In [1]: import numpy as np

In [2]: np.set_printoptions(suppress=True, linewidth=100)

In [3]: def tidy(a):
   ...:     return np.round(a, 3) + 0
   ...: 

In [4]: F = np.load("sample4.npy")

In [5]: F
Out[5]: 
array([[0, 0, 0, 1],
       [0, 0, 0, 0],
       [0, 0, 0, 0],
       [1, 0, 0, 0]])

In [6]: left, sigma, Vt = np.linalg.svd(F)

In [7]: np.argmax(sigma[:-1] / (sigma[1:] + 1e-6)) + 1
Out[7]: np.int64(2)

In [8]: B = left[:, :2] @ np.diag(sigma[:2]) @ Vt[:2]

In [9]: print(B)
[[0. 0. 0. 1.]
 [0. 0. 0. 0.]
 [0. 0. 0. 0.]
 [1. 0. 0. 0.]]

In [10]: np.linalg.matrix_rank(F, rtol=0.05)
Out[10]: np.int64(2)

In [11]: print(tidy(np.linalg.norm(F - B, 2)), sigma[2])
0.0 0.0

In [12]: vec = np.array([5, -4, 5, -3])

In [13]: F @ vec
Out[13]: array([-3,  0,  0,  5])

In [14]: F * vec
Out[14]: 
array([[ 0,  0,  0, -3],
       [ 0,  0,  0,  0],
       [ 0,  0,  0,  0],
       [ 5,  0,  0,  0]])

In [15]: print(np.einsum("ij,j->i", F, vec))
[-3  0  0  5]

In [16]: F @ np.ones(4)
Out[16]: array([1., 0., 0., 1.])

In [17]: print(np.sign((F @ vec).round(6)))
[-1  0  0  1]

In [18]: rng = np.random.default_rng(319)

In [19]: B = F + rng.integers(-2, 3, (4, 2)) @ rng.integers(-2, 3, (2, 4))

In [20]: B
Out[20]: 
array([[ 4, -3,  2, -2],
       [ 2,  1,  6,  1],
       [-4,  1, -6,  1],
       [-1,  0, -4,  0]])

In [21]: np.abs(B - F).sum(axis=1)
Out[21]: array([12, 10, 12,  6])

In [22]: B - F
Out[22]: 
array([[ 4, -3,  2, -3],
       [ 2,  1,  6,  1],
       [-4,  1, -6,  1],
       [-2,  0, -4,  0]])

In [23]: F.reshape(2, -1)
Out[23]: 
array([[0, 0, 0, 1, 0, 0, 0, 0],
       [0, 0, 0, 0, 1, 0, 0, 0]])

In [24]: F.reshape(4, 5)
---------------------------------------------------------------------------
ValueError                                Traceback (most recent call last)
Cell In[24], line 1
----> 1 F.reshape(4, 5)

ValueError: cannot reshape array of size 16 into shape (4,5)

In [25]: T = F.reshape(4, 2, -1)

In [26]: T[:, 0]
Out[26]: 
array([[0, 0],
       [0, 0],
       [0, 0],
       [1, 0]])

In [27]: T.transpose(1, 0, 2)
Out[27]: 
array([[[0, 0],
        [0, 0],
        [0, 0],
        [1, 0]],

       [[0, 1],
        [0, 0],
        [0, 0],
        [0, 0]]])

In [28]: try:
    ...:     np.linalg.cholesky(F)
    ...: except np.linalg.LinAlgError as e:
    ...:     print("failed:", e)
    ...: 
failed: Matrix is not positive definite

In [29]: [round(float(np.linalg.det(F[:i, :i])), 2) + 0 for i in range(1, 5)]
Out[29]: [0.0, 0.0, 0.0, 0.0]

In [30]: K = np.array([[-0.9, -0.4, 0.1, -1.9],
    ...:     [1.5, -0.5, -0.5, -0.6],
    ...:     [1.1, -1.7, -0.9, 0.8],
    ...:     [0.1, -0.1, 0.4, -0.3],
    ...:     [-1.7, 1.6, -0.6, -0.7],
    ...:     [-0.6, -0.2, 0.3, 0.0],
    ...:     [0.7, 0.4, 0.5, 1.1],
    ...:     [-0.4, -0.2, -2.9, 0.0],
    ...:     [-0.9, 0.3, -1.1, 1.1],
    ...:     [-1.0, -0.7, 0.7, -0.1]])

In [31]: K[6] *= 10

In [32]: K
Out[32]: 
array([[-0.9, -0.4,  0.1, -1.9],
       [ 1.5, -0.5, -0.5, -0.6],
       [ 1.1, -1.7, -0.9,  0.8],
       [ 0.1, -0.1,  0.4, -0.3],
       [-1.7,  1.6, -0.6, -0.7],
       [-0.6, -0.2,  0.3,  0. ],
       [ 7. ,  4. ,  5. , 11. ],
       [-0.4, -0.2, -2.9,  0. ],
       [-0.9,  0.3, -1.1,  1.1],
       [-1. , -0.7,  0.7, -0.1]])

In [33]: K.reshape(10, 5)
---------------------------------------------------------------------------
ValueError                                Traceback (most recent call last)
Cell In[33], line 1
----> 1 K.reshape(10, 5)

ValueError: cannot reshape array of size 40 into shape (10,5)

In [34]: print(K.reshape(2, -1))
[[-0.9 -0.4  0.1 -1.9  1.5 -0.5 -0.5 -0.6  1.1 -1.7 -0.9  0.8  0.1 -0.1  0.4 -0.3 -1.7  1.6 -0.6
  -0.7]
 [-0.6 -0.2  0.3  0.   7.   4.   5.  11.  -0.4 -0.2 -2.9  0.  -0.9  0.3 -1.1  1.1 -1.  -0.7  0.7
  -0.1]]

In [35]: T = K.reshape(10, 2, -1)

In [36]: tidy(T.sum(axis=1))
Out[36]: 
array([[-0.8, -2.3],
       [ 1. , -1.1],
       [ 0.2, -0.9],
       [ 0.5, -0.4],
       [-2.3,  0.9],
       [-0.3, -0.2],
       [12. , 15. ],
       [-3.3, -0.2],
       [-2. ,  1.4],
       [-0.3, -0.8]])

In [37]: print(T.shape)
(10, 2, 2)

In [38]: print(T.transpose(1, 0, 2))
[[[-0.9 -0.4]
  [ 1.5 -0.5]
  [ 1.1 -1.7]
  [ 0.1 -0.1]
  [-1.7  1.6]
  [-0.6 -0.2]
  [ 7.   4. ]
  [-0.4 -0.2]
  [-0.9  0.3]
  [-1.  -0.7]]

 [[ 0.1 -1.9]
  [-0.5 -0.6]
  [-0.9  0.8]
  [ 0.4 -0.3]
  [-0.6 -0.7]
  [ 0.3  0. ]
  [ 5.  11. ]
  [-2.9  0. ]
  [-1.1  1.1]
  [ 0.7 -0.1]]]

In [39]: hat = K @ np.linalg.solve(K.T @ K, K.T)

In [40]: np.linalg.matrix_rank(np.eye(10) - hat)
Out[40]: np.int64(6)

In [41]: tidy(np.trace(hat))
Out[41]: np.float64(4.0)

In [42]: W0 = np.loadtxt("run3.csv", delimiter=",")

In [43]: W0
Out[43]: 
array([[-3.512, -9.547, -5.471],
       [-2.095, -8.15 , -3.912],
       [-0.245, -5.978, -1.796],
       [-0.028, -5.666, -1.534],
       [ 0.281, -5.178, -1.15 ],
       [ 0.991, -2.779,  0.048],
       [ 0.912, -2.329,  0.095],
       [ 0.865, -2.171,  0.096],
       [ 0.791, -1.969,  0.085],
       [ 1.213,  2.092,  1.758],
       [ 1.386,  2.259,  1.963],
       [ 1.624,  2.478,  2.243],
       [ 3.211,  3.751,  4.041],
       [ 3.731,  4.128,  4.616],
       [ 4.956,  4.971,  5.952],
       [ 9.327,  7.705, 10.619],
       [11.153,  8.779, 12.542],
       [11.724,  9.11 , 13.142],
       [18.378, 12.838, 20.074],
       [19.61 , 13.511, 21.349]])

In [44]: z = W0[:, 0] > np.median(W0[:, 0])

In [45]: r0 = W0[z].mean(axis=0) - W0[~z].mean(axis=0)

In [46]: z.astype(int)
Out[46]: array([0, 0, 0, 0, 0, 0, 0, 0, 0, 0, 1, 1, 1, 1, 1, 1, 1, 1, 1, 1])

In [47]: vec = np.array([3, 0, 0])

In [48]: rhs = W0 @ vec

In [49]: try:
    ...:     np.linalg.solve(W0, rhs)
    ...: except np.linalg.LinAlgError as e:
    ...:     print("failed:", e)
    ...: 
failed: Last 2 dimensions of the array must be square

In [50]: tidy(np.linalg.solve(W0.T @ W0, W0.T @ rhs))
Out[50]: array([3., 0., 0.])

In [51]: tidy(np.linalg.lstsq(W0, rhs)[0])
Out[51]: array([3., 0., 0.])

In [52]: rhs = rhs + 0.1 * rng.normal(size=20)

In [53]: tidy(rhs)
Out[53]: 
array([-10.498,  -6.341,  -0.833,  -0.143,   0.945,   2.921,   2.685,   2.594,   2.333,   3.677,
         4.165,   4.851,   9.485,  11.113,  14.811,  28.193,  33.624,  35.33 ,  55.17 ,  58.843])

In [54]: coef, *_ = np.linalg.lstsq(W0, rhs)

In [55]: tidy(W0.T @ (rhs - W0 @ coef))
Out[55]: array([0., 0., 0.])

In [56]: print(tidy(coef))
[ 2.942 -0.015  0.067]

In [57]: print([round(float(np.linalg.norm(np.linalg.solve(W0.T @ W0 + lam * np.eye(3), W0.T @ rhs))), 2) for lam in (0, 1, 10, 100)])
[2.94, 2.26, 2.19, 1.89]

In [58]: Xs = (W0 - W0.mean(axis=0)) / W0.std(axis=0)

In [59]: tidy(Xs.std(axis=0))
Out[59]: array([1., 1., 1.])

In [60]: np.argwhere(np.abs(Xs) > 2)
Out[60]: 
array([[18,  0],
       [18,  2],
       [19,  0],
       [19,  2]])

In [61]: coef = np.linalg.lstsq(np.delete(Xs, 0, axis=1), Xs[:, 0])[0]

In [62]: np.abs(coef).argmax()
Out[62]: np.int64(1)

In [63]: tidy(coef)
Out[63]: array([-0.324,  1.304])

In [64]: tidy(1 - np.var(Xs[:, 0] - np.delete(Xs, 0, axis=1) @ coef))
Out[64]: np.float64(1.0)

In [65]: O, vecs = np.linalg.qr(W0[:, :2])[0], np.linalg.qr(W0[:, 2:])[0]

In [66]: sigma = np.linalg.svd(O.T @ vecs, compute_uv=False)

In [67]: print((sigma > 0.9).sum())
1

In [68]: tidy(sigma)
Out[68]: array([1.])

In [69]: tidy(np.degrees(np.arccos(sigma.clip(0, 1))))
Out[69]: array([0.752])

In [70]: tidy(np.linalg.norm(O @ O.T - vecs @ vecs.T, 2))
Out[70]: np.float64(1.0)

In [71]: feats = np.loadtxt("dump.csv", delimiter=",")

In [72]: feats
Out[72]: 
array([[2., 2., 0.],
       [0., 0., 0.],
       [0., 0., 2.]])

In [73]: Xs = K - K.mean(axis=0)

In [74]: vecs = np.linalg.svd(Xs)[2][:1]

In [75]: B = Xs - Xs @ vecs.T @ vecs

In [76]: tidy(np.diag(vecs.T @ vecs))
Out[76]: array([0.243, 0.07 , 0.131, 0.556])

In [77]: tidy((Xs @ vecs.T).std(axis=0))
Out[77]: array([4.567])

In [78]: arr = np.load("mat.npy")

In [79]: print(arr)
[[3 1 3 1]
 [5 5 5 5]
 [3 1 3 1]
 [5 5 5 5]]

In [80]: B = arr[0, 0] * arr[1:] - np.outer(arr[1:, 0], arr[0])

In [81]: print(B)
[[ 0 10  0 10]
 [ 0  0  0  0]
 [ 0 10  0 10]]

In [82]: print(tidy(arr[:, 0] / arr[0, 0]))
[1.    1.667 1.    1.667]

In [83]: left, sigma, Vt = np.linalg.svd(arr)

In [84]: vecs = Vt[:(sigma > 1e-8).sum()]

In [85]: vec = arr[2] + -2 * arr[1] + rng.integers(2) * np.eye(4)[0]

In [86]: vec
Out[86]: array([-7., -9., -7., -9.])

In [87]: tidy(np.diag(vecs.T @ vecs))
Out[87]: array([0.5, 0.5, 0.5, 0.5])

In [88]: np.linalg.matrix_rank(np.vstack([arr, vec]))
Out[88]: np.int64(2)

In [89]: np.allclose(vecs.T @ vecs @ vec, vec)
Out[89]: True
